In [1]: import numpy as np

In [2]: np.set_printoptions(suppress=True, linewidth=160)

In [3]: X = np.load("test10.npy")

In [4]: print(X)
[[4. 3. 3. 0. 3. 0. 3. 0. 0. 3.]
 [3. 4. 3. 0. 3. 0. 3. 0. 0. 3.]
 [3. 3. 4. 0. 3. 0. 3. 0. 0. 3.]
 [0. 0. 0. 4. 0. 3. 0. 3. 3. 0.]
 [3. 3. 3. 0. 4. 0. 3. 0. 0. 3.]
 [0. 0. 0. 3. 0. 4. 0. 3. 3. 0.]
 [3. 3. 3. 0. 3. 0. 4. 0. 0. 3.]
 [0. 0. 0. 3. 0. 3. 0. 4. 3. 0.]
 [0. 0. 0. 3. 0. 3. 0. 3. 4. 0.]
 [3. 3. 3. 0. 3. 0. 3. 0. 0. 4.]]

In [5]: out = np.array([[-1, 0, 2],
   ...:     [-1, -2, 1],
   ...:     [1, -2, -3],
   ...:     [-3, 2, -2],
   ...:     [3, -1, 1],
   ...:     [3, 0, -1],
   ...:     [-1, -3, 0],
   ...:     [-3, 3, -1],
   ...:     [-2, -1, -3],
   ...:     [1, 3, 0]])

In [6]: print(np.vstack([X, out.T]).shape)
(13, 10)

In [7]: print(out.T @ X.T)
[[  5.   5.   7. -18.   9. -12.   5. -18. -17.   7.]
 [-15. -17. -17.  14. -16.  12. -18.  15.  11. -12.]
 [  5.   4.   0. -23.   4. -22.   3. -22. -24.   3.]]

In [8]: print(np.linalg.matrix_rank(X @ out))
3

In [9]: print(np.einsum("ik,kj->ji", X, out))
[[  5.   5.   7. -18.   9. -12.   5. -18. -17.   7.]
 [-15. -17. -17.  14. -16.  12. -18.  15.  11. -12.]
 [  5.   4.   0. -23.   4. -22.   3. -22. -24.   3.]]

In [10]: print(X @ out)
[[  5. -15.   5.]
 [  5. -17.   4.]
 [  7. -17.   0.]
 [-18.  14. -23.]
 [  9. -16.   4.]
 [-12.  12. -22.]
 [  5. -18.   3.]
 [-18.  15. -22.]
 [-17.  11. -24.]
 [  7. -12.   3.]]

In [11]: print(np.einsum("ij->j", X))
[19. 19. 19. 13. 19. 13. 19. 13. 13. 19.]

In [12]: print(np.einsum("ij,ij->i", X, X))
[61. 61. 61. 43. 61. 43. 61. 43. 43. 61.]

In [13]: L = np.linalg.cholesky(X)

In [14]: print(X / np.sqrt(np.outer(np.diag(X), np.diag(X))))
[[1.   0.75 0.75 0.   0.75 0.   0.75 0.   0.   0.75]
 [0.75 1.   0.75 0.   0.75 0.   0.75 0.   0.   0.75]
 [0.75 0.75 1.   0.   0.75 0.   0.75 0.   0.   0.75]
 [0.   0.   0.   1.   0.   0.75 0.   0.75 0.75 0.  ]
 [0.75 0.75 0.75 0.   1.   0.   0.75 0.   0.   0.75]
 [0.   0.   0.   0.75 0.   1.   0.   0.75 0.75 0.  ]
 [0.75 0.75 0.75 0.   0.75 0.   1.   0.   0.   0.75]
 [0.   0.   0.   0.75 0.   0.75 0.   1.   0.75 0.  ]
 [0.   0.   0.   0.75 0.   0.75 0.   0.75 1.   0.  ]
 [0.75 0.75 0.75 0.   0.75 0.   0.75 0.   0.   1.  ]]

In [15]: print(np.round(np.diag(L) ** 2, 2))
[4.   1.75 1.43 4.   1.3  1.75 1.23 1.43 1.3  1.19]

In [16]: print(L.round(2))
[[2.   0.   0.   0.   0.   0.   0.   0.   0.   0.  ]
 [1.5  1.32 0.   0.   0.   0.   0.   0.   0.   0.  ]
 [1.5  0.57 1.2  0.   0.   0.   0.   0.   0.   0.  ]
 [0.   0.   0.   2.   0.   0.   0.   0.   0.   0.  ]
 [1.5  0.57 0.36 0.   1.14 0.   0.   0.   0.   0.  ]
 [0.   0.   0.   1.5  0.   1.32 0.   0.   0.   0.  ]
 [1.5  0.57 0.36 0.   0.26 0.   1.11 0.   0.   0.  ]
 [0.   0.   0.   1.5  0.   0.57 0.   1.2  0.   0.  ]
 [0.   0.   0.   1.5  0.   0.57 0.   0.36 1.14 0.  ]
 [1.5  0.57 0.36 0.   0.26 0.   0.21 0.   0.   1.09]]

In [17]: print(np.linalg.eigvalsh(X).min() > 0)
True

In [18]: Uu, s, VT = np.linalg.svd(X)

In [19]: print(s.round(2))
[19. 13.  1.  1.  1.  1.  1.  1.  1.  1.]

In [20]: out = Uu[:, :2] @ np.diag(s[:2]) @ VT[:2]

In [21]: print(round(float(np.linalg.norm(X - out, 2)), 2), np.round(s[2], 2))
1.0 1.0

In [22]: print(out.round(2) + 0)
[[3.17 3.17 3.17 0.   3.17 0.   3.17 0.   0.   3.17]
 [3.17 3.17 3.17 0.   3.17 0.   3.17 0.   0.   3.17]
 [3.17 3.17 3.17 0.   3.17 0.   3.17 0.   0.   3.17]
 [0.   0.   0.   3.25 0.   3.25 0.   3.25 3.25 0.  ]
 [3.17 3.17 3.17 0.   3.17 0.   3.17 0.   0.   3.17]
 [0.   0.   0.   3.25 0.   3.25 0.   3.25 3.25 0.  ]
 [3.17 3.17 3.17 0.   3.17 0.   3.17 0.   0.   3.17]
 [0.   0.   0.   3.25 0.   3.25 0.   3.25 3.25 0.  ]
 [0.   0.   0.   3.25 0.   3.25 0.   3.25 3.25 0.  ]
 [3.17 3.17 3.17 0.   3.17 0.   3.17 0.   0.   3.17]]

In [23]: print(np.linalg.matrix_rank(out))
2

In [24]: vec = np.array([1, 3, 0, 0, 1, 3, 0, 2, 0, 0])

In [25]: a = np.maximum(X @ vec, 0)

In [26]: print(a)
[16. 18. 15. 15. 16. 18. 15. 17. 15. 15.]

In [27]: print(X * (a > 1e-9)[:, None])
[[4. 3. 3. 0. 3. 0. 3. 0. 0. 3.]
 [3. 4. 3. 0. 3. 0. 3. 0. 0. 3.]
 [3. 3. 4. 0. 3. 0. 3. 0. 0. 3.]
 [0. 0. 0. 4. 0. 3. 0. 3. 3. 0.]
 [3. 3. 3. 0. 4. 0. 3. 0. 0. 3.]
 [0. 0. 0. 3. 0. 4. 0. 3. 3. 0.]
 [3. 3. 3. 0. 3. 0. 4. 0. 0. 3.]
 [0. 0. 0. 3. 0. 3. 0. 4. 3. 0.]
 [0. 0. 0. 3. 0. 3. 0. 3. 4. 0.]
 [3. 3. 3. 0. 3. 0. 3. 0. 0. 4.]]

In [28]: print(np.round(np.tanh(X @ vec), 2))
[1. 1. 1. 1. 1. 1. 1. 1. 1. 1.]

In [29]: print(X.T @ a)
[301. 303. 300. 210. 301. 213. 300. 212. 210. 300.]

In [30]: print(np.round(np.abs(np.linalg.svd(X)[2][-1]), 2))
[0.   0.06 0.11 0.48 0.2  0.1  0.58 0.29 0.29 0.43]

In [31]: print(np.linalg.cond(X) > 100)
False

In [32]: print(np.argsort(-np.linalg.norm(X, axis=0).round(6), kind="stable")[:3])
[0 1 2]

In [33]: print(round(np.linalg.norm(X, 2) / np.linalg.norm(X), 2))
0.82

In [34]: print(np.linalg.matrix_rank(X, rtol=0.1))
2

In [35]: print([round(float(x), 2) for x in np.linalg.svd(X, compute_uv=False)[:3]])
[19.0, 13.0, 1.0]

In [36]: K = np.loadtxt("run10.csv", delimiter=",")

In [37]: print(K)
[[0. 0. 0. 1. 0. 0. 1. 0. 0. 0. 0.]
 [0. 0. 1. 0. 1. 1. 0. 0. 0. 0. 0.]
 [0. 1. 0. 0. 1. 1. 0. 0. 0. 0. 0.]
 [1. 0. 0. 0. 0. 0. 1. 1. 0. 1. 0.]
 [0. 1. 1. 0. 0. 1. 0. 0. 0. 0. 0.]
 [0. 1. 1. 0. 1. 0. 0. 0. 0. 0. 0.]
 [1. 0. 0. 1. 0. 0. 0. 1. 0. 1. 0.]
 [0. 0. 0. 1. 0. 0. 1. 0. 0. 1. 0.]
 [0. 0. 0. 0. 0. 0. 0. 0. 0. 0. 1.]
 [0. 0. 0. 1. 0. 0. 1. 1. 0. 0. 0.]
 [0. 0. 0. 0. 0. 0. 0. 0. 1. 0. 0.]]

In [38]: rng = np.random.default_rng(103117)

In [39]: idx = rng.permutation(11)

In [40]: print(idx)
[ 3  1  9  4  2  5  0 10  8  7  6]

In [41]: out = K[idx][:, idx]

In [42]: print(out)
[[0. 0. 1. 0. 0. 0. 1. 0. 0. 1. 1.]
 [0. 0. 0. 1. 1. 1. 0. 0. 0. 0. 0.]
 [1. 0. 0. 0. 0. 0. 0. 0. 0. 1. 1.]
 [0. 1. 0. 0. 1. 1. 0. 0. 0. 0. 0.]
 [0. 1. 0. 1. 0. 1. 0. 0. 0. 0. 0.]
 [0. 1. 0. 1. 1. 0. 0. 0. 0. 0. 0.]
 [1. 0. 0. 0. 0. 0. 0. 0. 0. 0. 1.]
 [0. 0. 0. 0. 0. 0. 0. 0. 1. 0. 0.]
 [0. 0. 0. 0. 0. 0. 0. 1. 0. 0. 0.]
 [1. 0. 1. 0. 0. 0. 0. 0. 0. 0. 1.]
 [1. 0. 1. 0. 0. 0. 1. 0. 0. 1. 0.]]

In [43]: print(round(np.linalg.det(out), 2), round(float(np.linalg.det(K[idx])), 2))
-6.0 6.0

In [44]: print(np.trace(out))
0.0

In [45]: print(np.allclose(out, K))
False

In [46]: idx = rng.permutation(11)

In [47]: out = K[:, idx] * rng.choice([-1, 1], 11)

In [48]: print(out)
[[ 1. -0.  0. -0.  0.  1.  0. -0. -0. -0.  0.]
 [ 0. -1.  1. -0.  0.  0.  1. -0. -0. -0.  0.]
 [ 0. -1.  0. -0.  0.  0.  1. -1. -0. -0.  0.]
 [ 0. -0.  0. -0.  0.  1.  0. -0. -1. -1.  1.]
 [ 0. -1.  1. -0.  0.  0.  0. -1. -0. -0.  0.]
 [ 0. -0.  1. -0.  0.  0.  1. -1. -0. -0.  0.]
 [ 1. -0.  0. -0.  0.  0.  0. -0. -1. -1.  1.]
 [ 1. -0.  0. -0.  0.  1.  0. -0. -0. -0.  1.]
 [ 0. -0.  0. -0.  1.  0.  0. -0. -0. -0.  0.]
 [ 1. -0.  0. -0.  0.  1.  0. -0. -1. -0.  0.]
 [ 0. -0.  0. -1.  0.  0.  0. -0. -0. -0.  0.]]

In [49]: Uu, _, VT = np.linalg.svd(K.T @ out)

In [50]: print(idx)
[ 3  5  2  8 10  6  4  1  7  0  9]

In [51]: print(np.round(np.linalg.lstsq(K, out)[0], 2) + 0)
[[ 0.  0.  0.  0.  0.  0.  0.  0.  0. -1.  0.]
 [ 0.  0.  0.  0.  0.  0.  0. -1.  0.  0.  0.]
 [ 0.  0.  1.  0.  0.  0.  0.  0.  0.  0.  0.]
 [ 1.  0.  0.  0.  0.  0.  0.  0.  0.  0.  0.]
 [ 0.  0.  0.  0.  0.  0.  1.  0.  0.  0.  0.]
 [ 0. -1.  0.  0.  0.  0.  0.  0.  0.  0.  0.]
 [ 0.  0.  0.  0.  0.  1.  0.  0.  0.  0.  0.]
 [ 0.  0.  0.  0.  0.  0.  0.  0. -1.  0.  0.]
 [ 0.  0.  0. -1.  0.  0.  0.  0.  0.  0.  0.]
 [ 0.  0.  0.  0.  0.  0.  0.  0.  0.  0.  1.]
 [ 0.  0.  0.  0.  1.  0.  0.  0.  0.  0.  0.]]

In [52]: out = K / np.linalg.norm(K, axis=1, keepdims=True)

In [53]: G = out @ out.T

In [54]: print(G[9].round(2))
[0.82 0.   0.   0.58 0.   0.   0.58 0.67 0.   1.   0.  ]

In [55]: print((np.abs(G) > 0.9).astype(int))
[[1 0 0 0 0 0 0 0 0 0 0]
 [0 1 0 0 0 0 0 0 0 0 0]
 [0 0 1 0 0 0 0 0 0 0 0]
 [0 0 0 1 0 0 0 0 0 0 0]
 [0 0 0 0 1 0 0 0 0 0 0]
 [0 0 0 0 0 1 0 0 0 0 0]
 [0 0 0 0 0 0 1 0 0 0 0]
 [0 0 0 0 0 0 0 1 0 0 0]
 [0 0 0 0 0 0 0 0 1 0 0]
 [0 0 0 0 0 0 0 0 0 1 0]
 [0 0 0 0 0 0 0 0 0 0 1]]

In [56]: vec = np.array([0, 1, -2, 2, 1, -1, 0, 0, 2, -2, -2])

In [57]: rhs = K @ vec

In [58]: print(rhs)
[ 2. -2.  1. -2. -2.  0.  0.  0. -2.  2.  2.]

In [59]: print(np.round(np.linalg.solve(K, 5 * rhs), 2))
[  0.   5. -10.  10.   5.  -5.  -0.   0.  10. -10. -10.]

In [60]: evals, evecs = np.linalg.eigh(X)

In [61]: print(np.round(evecs.T @ X @ evecs, 2) + 0)
[[ 1.  0.  0.  0.  0.  0.  0.  0.  0.  0.]
 [ 0.  1.  0.  0.  0.  0.  0.  0.  0.  0.]
 [ 0.  0.  1.  0.  0.  0.  0.  0.  0.  0.]
 [ 0.  0.  0.  1.  0.  0.  0.  0.  0.  0.]
 [ 0.  0.  0.  0.  1.  0.  0.  0.  0.  0.]
 [ 0.  0.  0.  0.  0.  1.  0.  0.  0.  0.]
 [ 0.  0.  0.  0.  0.  0.  1.  0.  0.  0.]
 [ 0.  0.  0.  0.  0.  0.  0.  1.  0.  0.]
 [ 0.  0.  0.  0.  0.  0.  0.  0. 13.  0.]
 [ 0.  0.  0.  0.  0.  0.  0.  0.  0. 19.]]

In [62]: print((evals > 1e-8).sum(), (evals < -1e-8).sum())
10 0

In [63]: print(np.round(np.linalg.svd(X, compute_uv=False), 2))
[19. 13.  1.  1.  1.  1.  1.  1.  1.  1.]

In [64]: print(np.round(evecs @ np.diag(evals) @ evecs.T, 2) + 0)
[[4. 3. 3. 0. 3. 0. 3. 0. 0. 3.]
 [3. 4. 3. 0. 3. 0. 3. 0. 0. 3.]
 [3. 3. 4. 0. 3. 0. 3. 0. 0. 3.]
 [0. 0. 0. 4. 0. 3. 0. 3. 3. 0.]
 [3. 3. 3. 0. 4. 0. 3. 0. 0. 3.]
 [0. 0. 0. 3. 0. 4. 0. 3. 3. 0.]
 [3. 3. 3. 0. 3. 0. 4. 0. 0. 3.]
 [0. 0. 0. 3. 0. 3. 0. 4. 3. 0.]
 [0. 0. 0. 3. 0. 3. 0. 3. 4. 0.]
 [3. 3. 3. 0. 3. 0. 3. 0. 0. 4.]]

In [65]: print(np.round(np.linalg.eigvalsh(X @ X), 2))
[  1.   1.   1.   1.   1.   1.   1.   1. 169. 361.]

In [66]: print(np.round(np.linalg.eigvalsh(X + -3 * np.eye(10)), 2))
[-2. -2. -2. -2. -2. -2. -2. -2. 10. 16.]

In [67]: print(np.unique(evals.round(6) + 0, return_counts=True)[1])
[8 1 1]

In [68]: out = np.array([[0, 1, 1, 0, 3, 3, 3, 1, 3, 3, 1],
    ...:     [3, 3, 1, 2, 3, 2, 3, 2, 0, 0, 1],
    ...:     [3, 3, 0, 1, 3, 3, 2, 1, 0, 0, 0],
    ...:     [2, 0, 2, 0, 2, 2, 1, 1, 3, 0, 2],
    ...:     [1, 0, 0, 0, 1, 2, 2, 1, 0, 3, 2],
    ...:     [2, 3, 3, 0, 2, 3, 2, 3, 3, 2, 0],
    ...:     [2, 0, 3, 3, 3, 0, 0, 1, 0, 1, 2],
    ...:     [3, 3, 3, 3, 3, 3, 2, 1, 0, 2, 2],
    ...:     [1, 1, 3, 0, 1, 2, 2, 0, 2, 3, 0],
    ...:     [0, 3, 1, 2, 3, 1, 0, 0, 2, 2, 1],
    ...:     [3, 0, 3, 3, 1, 1, 1, 0, 1, 3, 0]])

In [69]: F = np.triu(out, 1)

In [70]: print(F)
[[0 1 1 0 3 3 3 1 3 3 1]
 [0 0 1 2 3 2 3 2 0 0 1]
 [0 0 0 1 3 3 2 1 0 0 0]
 [0 0 0 0 2 2 1 1 3 0 2]
 [0 0 0 0 0 2 2 1 0 3 2]
 [0 0 0 0 0 0 2 3 3 2 0]
 [0 0 0 0 0 0 0 1 0 1 2]
 [0 0 0 0 0 0 0 0 0 2 2]
 [0 0 0 0 0 0 0 0 0 3 0]
 [0 0 0 0 0 0 0 0 0 0 1]
 [0 0 0 0 0 0 0 0 0 0 0]]

In [71]: Uu, s, VT = np.linalg.svd(F)

In [72]: evecs = VT[:(s > 1e-8).sum()]

In [73]: vec = F[2] + 5 * F[4] + rng.integers(2) * np.eye(11)[5]

In [74]: print(vec)
[ 0.  0.  0.  1.  3. 13. 12.  6.  0. 15. 10.]

In [75]: print(np.round(np.diag(evecs.T @ evecs), 2))
[0.   0.55 0.94 0.65 0.94 0.97 0.97 1.   0.99 1.   1.  ]

In [76]: print(np.allclose(evecs.T @ evecs @ vec, vec))
True

In [77]: print(np.linalg.matrix_rank(np.vstack([F, vec])))
9

In [78]: out = F + rng.integers(-2, 3, (11, 9)) @ rng.integers(-2, 3, (9, 11))

In [79]: print(out)
[[ -2  -8   4  -5   3   0   3   7   2   3   2]
 [  9   7  -2   6  -6   1  -3  -3   5  -9   6]
 [  1   5  -1  -1  15  -1   8   4   5  -2  10]
 [ -1   2   3  -1   5  10  13   7   3   4  -2]
 [-13   4   2  -5   2   3   6  -1  -5  12   0]
 [  3  -4   0  -2  -4  -6  11   3  10   1  -2]
 [  2  -7 -10   9   9  -3  -2   2   6  -1   7]
 [ -2   0  -8   0  13  -6   6   1   7   4  10]
 [  8   9  -1   4  -5   2   1  -5   0  -2  -3]
 [ -2  -1 -10  -3   2  -7  -2  -7   3   6   0]
 [  7  -3  -7   4  12 -11   6  -3  10  -2   3]]

In [80]: print(out - F)
[[ -2  -9   3  -5   0  -3   0   6  -1   0   1]
 [  9   7  -3   4  -9  -1  -6  -5   5  -9   5]
 [  1   5  -1  -2  12  -4   6   3   5  -2  10]
 [ -1   2   3  -1   3   8  12   6   0   4  -4]
 [-13   4   2  -5   2   1   4  -2  -5   9  -2]
 [  3  -4   0  -2  -4  -6   9   0   7  -1  -2]
 [  2  -7 -10   9   9  -3  -2   1   6  -2   5]
 [ -2   0  -8   0  13  -6   6   1   7   2   8]
 [  8   9  -1   4  -5   2   1  -5   0  -5  -3]
 [ -2  -1 -10  -3   2  -7  -2  -7   3   6  -1]
 [  7  -3  -7   4  12 -11   6  -3  10  -2   3]]
